$ python3 -q
>>> import numpy as np
>>> np.set_printoptions(precision=3, suppress=True, linewidth=200)
>>> def rd(a):
...     return np.round(a, 3) + 0
... 
>>> C = np.array([[-2, 0, 0, -1, -3, 1]])
>>> rng = np.random.default_rng(81)
>>> E = rng.normal(size=(36, 1)) @ C + np.array([0, -2, 1, 0, 3, 1])
>>> rd(E)
array([[-1.132, -2.   ,  1.   , -0.566,  1.302,  1.566],
       [-1.55 , -2.   ,  1.   , -0.775,  0.675,  1.775],
       [ 1.438, -2.   ,  1.   ,  0.719,  5.157,  0.281],
       [-1.003, -2.   ,  1.   , -0.501,  1.496,  1.501],
       [-2.461, -2.   ,  1.   , -1.231, -0.692,  2.231],
       [-0.09 , -2.   ,  1.   , -0.045,  2.866,  1.045],
       [-2.681, -2.   ,  1.   , -1.34 , -1.021,  2.34 ],
       [-2.298, -2.   ,  1.   , -1.149, -0.446,  2.149],
       [ 0.495, -2.   ,  1.   ,  0.248,  3.743,  0.752],
       [-1.337, -2.   ,  1.   , -0.668,  0.995,  1.668],
       [-1.175, -2.   ,  1.   , -0.588,  1.237,  1.588],
       [-2.747, -2.   ,  1.   , -1.374, -1.121,  2.374],
       [-0.641, -2.   ,  1.   , -0.321,  2.038,  1.321],
       [ 3.637, -2.   ,  1.   ,  1.818,  8.455, -0.818],
       [-0.81 , -2.   ,  1.   , -0.405,  1.785,  1.405],
       [-1.392, -2.   ,  1.   , -0.696,  0.912,  1.696],
       [-0.357, -2.   ,  1.   , -0.179,  2.464,  1.179],
       [-1.135, -2.   ,  1.   , -0.568,  1.297,  1.568],
       [ 2.247, -2.   ,  1.   ,  1.124,  6.371, -0.124],
       [-2.692, -2.   ,  1.   , -1.346, -1.039,  2.346],
       [-0.389, -2.   ,  1.   , -0.195,  2.416,  1.195],
       [ 2.316, -2.   ,  1.   ,  1.158,  6.474, -0.158],
       [ 1.077, -2.   ,  1.   ,  0.539,  4.616,  0.461],
       [ 0.087, -2.   ,  1.   ,  0.043,  3.13 ,  0.957],
       [-1.124, -2.   ,  1.   , -0.562,  1.314,  1.562],
       [ 1.177, -2.   ,  1.   ,  0.588,  4.765,  0.412],
       [-3.917, -2.   ,  1.   , -1.958, -2.875,  2.958],
       [ 0.929, -2.   ,  1.   ,  0.464,  4.393,  0.536],
       [ 0.934, -2.   ,  1.   ,  0.467,  4.401,  0.533],
       [ 1.759, -2.   ,  1.   ,  0.88 ,  5.639,  0.12 ],
       [ 0.122, -2.   ,  1.   ,  0.061,  3.184,  0.939],
       [-2.656, -2.   ,  1.   , -1.328, -0.984,  2.328],
       [ 1.141, -2.   ,  1.   ,  0.571,  4.712,  0.429],
       [ 0.572, -2.   ,  1.   ,  0.286,  3.859,  0.714],
       [-0.946, -2.   ,  1.   , -0.473,  1.581,  1.473],
       [ 2.899, -2.   ,  1.   ,  1.45 ,  7.349, -0.45 ]])
>>> # rows and columns are dependent
>>> left, sigma, vt = np.linalg.svd(E)
>>> evecs = vt[:(sigma > 1e-8).sum()]
>>> x0 = E[17] + -1 * E[8] + rng.integers(2) * np.eye(6)[1]
>>> rd(x0)
array([-1.63 ,  1.   ,  0.   , -0.815, -2.446,  0.815])
>>> rd(np.linalg.norm(x0 - evecs.T @ evecs @ x0))
np.float64(0.792)
>>> np.allclose(evecs.T @ evecs @ x0, x0)
False
>>> rd(np.diag(evecs.T @ evecs))
array([0.373, 0.373, 0.093, 0.093, 0.783, 0.286])
>>> r = np.linalg.matrix_rank(E)
>>> r
np.int64(2)
>>> ns = np.linalg.svd(E)[2][r:].T
>>> [int(np.linalg.matrix_rank(np.delete(E, i, axis=0))) for i in range(36)]
[2, 2, 2, 2, 2, 2, 2, 2, 2, 2, 2, 2, 2, 2, 2, 2, 2, 2, 2, 2, 2, 2, 2, 2, 2, 2, 2, 2, 2, 2, 2, 2, 2, 2, 2, 2]
>>> rd(ns @ ns.T)
array([[ 0.627, -0.199,  0.099, -0.186, -0.261,  0.286],
       [-0.199,  0.627,  0.186, -0.099,  0.261,  0.286],
       [ 0.099,  0.186,  0.907,  0.05 , -0.13 , -0.143],
       [-0.186, -0.099,  0.05 ,  0.907, -0.13 ,  0.143],
       [-0.261,  0.261, -0.13 , -0.13 ,  0.217,  0.   ],
       [ 0.286,  0.286, -0.143,  0.143,  0.   ,  0.714]])
>>> [int(np.linalg.matrix_rank(E[:i])) for i in range(1, len(E) + 1)]
[1, 2, 2, 2, 2, 2, 2, 2, 2, 2, 2, 2, 2, 2, 2, 2, 2, 2, 2, 2, 2, 2, 2, 2, 2, 2, 2, 2, 2, 2, 2, 2, 2, 2, 2, 2]
>>> [round(float(x), 3) for x in np.linalg.svd(E, compute_uv=False)[:3]]
[24.759, 16.118, 0.0]
>>> np.linalg.matrix_rank(E, rtol=0.1)
np.int64(2)
>>> np.argsort(-np.linalg.norm(E, axis=0).round(6), kind="stable")[:3]
array([4, 1, 0])
>>> rd(np.linalg.norm(E, 2) / np.linalg.norm(E))
np.float64(0.838)
